$ python3 -q
>>> import numpy as np
>>> np.set_printoptions(suppress=True, linewidth=200)
>>> m1 = np.load("test8.npy")
>>> m1
array([[0, 1, 0, 0],
       [1, 0, 1, 1],
       [0, 1, 0, 0],
       [0, 1, 0, 0]])
>>> vals, evecs = np.linalg.eigh(m1)
>>> vec = np.array([2, 1, -1, 5])
>>> print(np.round(np.linalg.eigvalsh(m1[1:, 1:]), 1))
[-1.4  0.   1.4]
>>> np.round(evecs * np.maximum(vals, 0) @ evecs.T, 1)
array([[0.3, 0.5, 0.3, 0.3],
       [0.5, 0.9, 0.5, 0.5],
       [0.3, 0.5, 0.3, 0.3],
       [0.3, 0.5, 0.3, 0.3]])
>>> (np.sign(evecs[:, -1].round(6)) == np.sign(evecs[0, -1].round(6))).astype(int)
array([1, 1, 1, 1])
>>> np.round(evecs * np.abs(vals) @ evecs.T, 1) + 0
array([[0.6, 0. , 0.6, 0.6],
       [0. , 1.7, 0. , 0. ],
       [0.6, 0. , 0.6, 0.6],
       [0.6, 0. , 0.6, 0.6]])
>>> np.abs(m1).sum(axis=1).max(), round(float(np.abs(vals).max()), 1)
(np.int64(3), 1.7)
>>> vec @ m1 @ vec
np.int64(12)
>>> round(float(vec @ m1 @ vec / (vec @ vec)), 1), round(float(vals[0]), 1), np.round(vals[-1], 1)
(0.4, -1.7, np.float64(1.7))
>>> F = np.loadtxt("sample5.csv", delimiter=",")
>>> F.round(1) + 0
array([[-1.6,  1.8, -1.7],
       [ 1.6, -1.9,  1.7],
       [-2.2,  1.9, -0.7],
       [ 2.2, -1.9,  0.6],
       [ 2.4, -1.8,  0.1],
       [-1.5,  0.1,  2.6],
       [-2.4,  1.8, -0.2],
       [ 2.4, -1.4, -1.1],
       [-0.8, -0.5,  2.9],
       [-2.1,  0.8,  2. ],
       [-0.9, -0.4,  2.8],
       [ 1.5, -1.8,  1.9],
       [ 2.4, -1.5, -0.8],
       [-1.4,  0. ,  2.7],
       [-1.5,  0.2,  2.6],
       [ 0.7, -1.5,  2.5]])
>>> print(np.round(np.linalg.svd(F, compute_uv=False), 1) + 0)
[8.9 8.  0. ]
>>> np.round(F.mean(axis=0), 1)
array([-0.1, -0.4,  1.1])
>>> np.round(F.sum(axis=1), 1)
array([-1.5,  1.5, -1. ,  0.9,  0.7,  1.3, -0.7, -0.1,  1.6,  0.8,  1.5,  1.5,  0.1,  1.3,  1.2,  1.7])
>>> print(np.linalg.matrix_rank(F))
2
>>> np.unravel_index(np.abs(F).argmax(), F.shape)
(np.int64(8), np.int64(2))
>>> round(float(np.abs(F).max()), 1)
2.9
>>> data = np.load("layer19.npy")
>>> data.round(1)
array([[ 0.9, -0.2,  0.4,  0.1],
       [-0.2,  0.6,  0.7,  0.2],
       [ 0.4,  0.7, -0.3, -0.4],
       [ 0.1,  0.2, -0.4,  0.9]])
>>> q = data.astype(float).copy()
>>> for j in range(4):
...     q[:, j] -= q[:, :j] @ (q[:, :j].T @ q[:, j])
...     q[:, j] /= np.linalg.norm(q[:, j])
... 
>>> print(np.round(q.T @ q, 1) + 0)
[[1. 0. 0. 0.]
 [0. 1. 0. 0.]
 [0. 0. 1. 0.]
 [0. 0. 0. 1.]]
>>> q.round(1)
array([[ 0.9, -0.2,  0.4,  0.1],
       [-0.2,  0.6,  0.7,  0.2],
       [ 0.4,  0.7, -0.3, -0.4],
       [ 0.1,  0.2, -0.4,  0.9]])
>>> ang = np.radians(36)
>>> Rm = np.eye(4)
>>> Rm[3, 3] = Rm[2, 2] = np.cos(ang)
>>> Rm[3, 2], Rm[2, 3] = -np.sin(ang), np.sin(ang)
>>> print(Rm.round(1))
[[ 1.   0.   0.   0. ]
 [ 0.   1.   0.   0. ]
 [ 0.   0.   0.8  0.6]
 [ 0.   0.  -0.6  0.8]]
>>> M2 = q @ Rm.T
>>> M2.round(1)
array([[ 0.9, -0.2,  0.4, -0.1],
       [-0.2,  0.6,  0.7, -0.2],
       [ 0.4,  0.7, -0.5, -0.2],
       [ 0.1,  0.2,  0.2,  0.9]])
>>> np.allclose(q @ q.T, M2 @ M2.T)
True
>>> C = np.sign(np.array([[-1, 0, 1, 0], [1, -1, 2, 1], [1, -1, -1, 0], [0, -2, 1, -2]]))
>>> M2 = (np.tril(C, -1) + np.eye(4)) @ (np.triu(C, 1) + np.eye(4))
>>> vals = np.array([3, -5, -2, 2])
>>> K = np.rint(M2 * vals @ np.linalg.inv(M2)) + 0
>>> K
array([[13., -5., -5.,  0.],
       [19., -7., -9.,  7.],
       [11., -5., -3., -7.],
       [ 0.,  0.,  0., -5.]])
>>> proj = np.triu(np.array([[-1, 1, 3, 3], [2, -1, -1, -1], [0, -2, -2, 2], [2, -1, 1, 3]]), 1) + np.eye(4)
>>> M2 = proj @ K @ np.linalg.inv(proj)
>>> M2
array([[  65.,  -92., -310.,  304.],
       [   8.,  -10.,  -40.,   65.],
       [  11.,  -16.,  -52.,   38.],
       [   0.,    0.,    0.,   -5.]])
>>> print(proj @ K - K @ proj)
[[ 52. -35. -62. -63.]
 [-11. -14. -61. -34.]
 [  0. -11. -38. -42.]
 [  0.   0.   0.   0.]]
